% python3 -q
>>> import numpy as np
>>> import numpy.linalg as la
>>> np.set_printoptions(precision=2, suppress=True, linewidth=160, sign=" ")
>>> X = np.loadtxt("block4.csv", delimiter=",")
>>> X
array([[ 0.04,  0.15,  0.12,  0.04],
       [ 0.15,  0.57,  0.45,  0.15],
       [ 0.12,  0.45,  0.35,  0.12],
       [ 0.04,  0.15,  0.12,  0.04]])
>>> ev, evecs = la.eigh(X)
>>> la.eigvalsh(X + 2 * np.eye(4))
array([ 2.,  2.,  2.,  3.])
>>> np.round(evecs.T @ X @ evecs, 2) + 0
array([[ 0.,  0.,  0.,  0.],
       [ 0.,  0.,  0.,  0.],
       [ 0.,  0.,  0.,  0.],
       [ 0.,  0.,  0.,  1.]])
>>> np.round(evecs.T @ evecs, 2) + 0
array([[ 1.,  0.,  0.,  0.],
       [ 0.,  1.,  0.,  0.],
       [ 0.,  0.,  1.,  0.],
       [ 0.,  0.,  0.,  1.]])
>>> u, r1 = X[2], X[3]
>>> np.round(u @ u, 2)
np.float64(0.35)
>>> np.round(u @ r1, 2)
np.float64(0.12)
>>> p = (u @ r1) / (u @ u) * u
>>> la.matrix_rank(np.outer(u, r1))
np.int64(1)
>>> np.round(np.outer(u, r1), 2) + 0
array([[ 0.  ,  0.02,  0.01,  0.  ],
       [ 0.02,  0.07,  0.05,  0.02],
       [ 0.01,  0.05,  0.04,  0.01],
       [ 0.  ,  0.02,  0.01,  0.  ]])
>>> p
array([ 0.04,  0.15,  0.12,  0.04])
>>> round(la.norm(u + r1) ** 2 + la.norm(u - r1) ** 2, 2)
np.float64(0.79)
>>> print(np.abs(np.diag(la.qr(X)[1])) > 1e-9)
[ True False False False]
>>> la.lstsq(X[:-1].T, X[-1])[2]
np.int32(1)
>>> print(np.allclose(X[:-1].T @ la.lstsq(X[:-1].T, X[-1])[0], X[-1]))
True
>>> ev, evecs = la.eigh(X)
>>> x = np.array([2, -1, 2, 1])
>>> np.round(la.eigvalsh(X[1:, 1:]), 2) + 0
array([ 0.  ,  0.  ,  0.96])
>>> print(round(float(np.abs(X).sum(axis=1).max()), 2), round(np.abs(ev).max(), 2))
1.31 1.0
>>> (np.sign(evecs[:, -1].round(6)) == np.sign(evecs[0, -1].round(6))).astype(int)
array([ 1,  1,  1,  1])
>>> np.einsum("ii->", X)
np.float64(1.0)
>>> round(la.det(2 * X), 2), round(float(la.det(X)), 2)
(np.float64(-0.0), -0.0)
>>> print(np.kron(np.eye(2, dtype=int), X))
[[ 0.04  0.15  0.12  0.04  0.    0.    0.    0.  ]
 [ 0.15  0.57  0.45  0.15  0.    0.    0.    0.  ]
 [ 0.12  0.45  0.35  0.12  0.    0.    0.    0.  ]
 [ 0.04  0.15  0.12  0.04  0.    0.    0.    0.  ]
 [ 0.    0.    0.    0.    0.04  0.15  0.12  0.04]
 [ 0.    0.    0.    0.    0.15  0.57  0.45  0.15]
 [ 0.    0.    0.    0.    0.12  0.45  0.35  0.12]
 [ 0.    0.    0.    0.    0.04  0.15  0.12  0.04]]
>>> np.round(np.poly(X), 2) + 0
array([ 1., -1.,  0.,  0.,  0.])
>>> print(np.round(la.eigvals(X), 2) + 0)
[ 0.  1.  0.  0.]
>>> np.round(la.eigvals(X).sum().real, 2)
np.float64(1.0)
